$ python3 -q
>>> import numpy as np
>>> np.set_printoptions(precision=2, suppress=True, linewidth=160, sign=" ")
>>> tidy = lambda a: np.round(a, 2) + 0
>>> W0 = np.loadtxt("out14.csv", delimiter=",")
>>> W0
array([[ 0.,  1.,  1.,  1.,  1.,  1.,  1.,  1.,  1.,  1.,  1.],
       [ 1.,  0.,  1.,  1.,  1.,  1.,  1.,  1.,  1.,  1.,  1.],
       [ 1.,  1.,  0.,  1.,  1.,  1.,  1.,  1.,  1.,  1.,  1.],
       [ 1.,  1.,  1.,  0.,  1.,  1.,  1.,  1.,  1.,  1.,  1.],
       [ 1.,  1.,  1.,  1.,  0.,  1.,  1.,  1.,  1.,  1.,  1.],
       [ 1.,  1.,  1.,  1.,  1.,  0.,  1.,  1.,  1.,  1.,  1.],
       [ 1.,  1.,  1.,  1.,  1.,  1.,  0.,  1.,  1.,  1.,  1.],
       [ 1.,  1.,  1.,  1.,  1.,  1.,  1.,  0.,  1.,  1.,  1.],
       [ 1.,  1.,  1.,  1.,  1.,  1.,  1.,  1.,  0.,  1.,  1.],
       [ 1.,  1.,  1.,  1.,  1.,  1.,  1.,  1.,  1.,  0.,  1.],
       [ 1.,  1.,  1.,  1.,  1.,  1.,  1.,  1.,  1.,  1.,  0.]])
>>> # symmetric, so the eigenvalues are real
>>> x0 = np.array([2, 2, -1, 1, -3, 2, 2, -2, -2, 0, 3])
>>> y = W0 @ x0
>>> y
array([ 2.,  2.,  5.,  3.,  7.,  2.,  2.,  6.,  6.,  4.,  1.])
>>> tidy(np.linalg.solve(W0.T, W0[1]))
array([ 0.,  1.,  0.,  0.,  0.,  0.,  0.,  0.,  0.,  0.,  0.])
>>> tidy(np.linalg.solve(W0, y))
array([ 2.,  2., -1.,  1., -3.,  2.,  2., -2., -2.,  0.,  3.])
>>> evals, vecs = np.linalg.eigh(W0)
>>> x0 = np.array([1, 1, 1, 4, 3, 1, 0, 0, 1, 0, 1])
>>> tidy(np.linalg.eigvalsh(W0[1:, 1:]))
array([-1., -1., -1., -1., -1., -1., -1., -1., -1.,  9.])
>>> x0 @ W0 @ x0
np.float64(138.0)
>>> tidy(vecs * np.abs(evals) @ vecs.T)
array([[ 1.82,  0.82,  0.82,  0.82,  0.82,  0.82,  0.82,  0.82,  0.82,  0.82,  0.82],
       [ 0.82,  1.82,  0.82,  0.82,  0.82,  0.82,  0.82,  0.82,  0.82,  0.82,  0.82],
       [ 0.82,  0.82,  1.82,  0.82,  0.82,  0.82,  0.82,  0.82,  0.82,  0.82,  0.82],
       [ 0.82,  0.82,  0.82,  1.82,  0.82,  0.82,  0.82,  0.82,  0.82,  0.82,  0.82],
       [ 0.82,  0.82,  0.82,  0.82,  1.82,  0.82,  0.82,  0.82,  0.82,  0.82,  0.82],
       [ 0.82,  0.82,  0.82,  0.82,  0.82,  1.82,  0.82,  0.82,  0.82,  0.82,  0.82],
       [ 0.82,  0.82,  0.82,  0.82,  0.82,  0.82,  1.82,  0.82,  0.82,  0.82,  0.82],
       [ 0.82,  0.82,  0.82,  0.82,  0.82,  0.82,  0.82,  1.82,  0.82,  0.82,  0.82],
       [ 0.82,  0.82,  0.82,  0.82,  0.82,  0.82,  0.82,  0.82,  1.82,  0.82,  0.82],
       [ 0.82,  0.82,  0.82,  0.82,  0.82,  0.82,  0.82,  0.82,  0.82,  1.82,  0.82],
       [ 0.82,  0.82,  0.82,  0.82,  0.82,  0.82,  0.82,  0.82,  0.82,  0.82,  1.82]])
>>> tidy(vecs * np.maximum(evals, 0) @ vecs.T)
array([[ 0.91,  0.91,  0.91,  0.91,  0.91,  0.91,  0.91,  0.91,  0.91,  0.91,  0.91],
       [ 0.91,  0.91,  0.91,  0.91,  0.91,  0.91,  0.91,  0.91,  0.91,  0.91,  0.91],
       [ 0.91,  0.91,  0.91,  0.91,  0.91,  0.91,  0.91,  0.91,  0.91,  0.91,  0.91],
       [ 0.91,  0.91,  0.91,  0.91,  0.91,  0.91,  0.91,  0.91,  0.91,  0.91,  0.91],
       [ 0.91,  0.91,  0.91,  0.91,  0.91,  0.91,  0.91,  0.91,  0.91,  0.91,  0.91],
       [ 0.91,  0.91,  0.91,  0.91,  0.91,  0.91,  0.91,  0.91,  0.91,  0.91,  0.91],
       [ 0.91,  0.91,  0.91,  0.91,  0.91,  0.91,  0.91,  0.91,  0.91,  0.91,  0.91],
       [ 0.91,  0.91,  0.91,  0.91,  0.91,  0.91,  0.91,  0.91,  0.91,  0.91,  0.91],
       [ 0.91,  0.91,  0.91,  0.91,  0.91,  0.91,  0.91,  0.91,  0.91,  0.91,  0.91],
       [ 0.91,  0.91,  0.91,  0.91,  0.91,  0.91,  0.91,  0.91,  0.91,  0.91,  0.91],
       [ 0.91,  0.91,  0.91,  0.91,  0.91,  0.91,  0.91,  0.91,  0.91,  0.91,  0.91]])
>>> tidy(x0 @ W0 @ x0 / (x0 @ x0)), tidy(evals[0]), evals[-1]
(np.float64(4.45), np.float64(-1.0), np.float64(10.0))
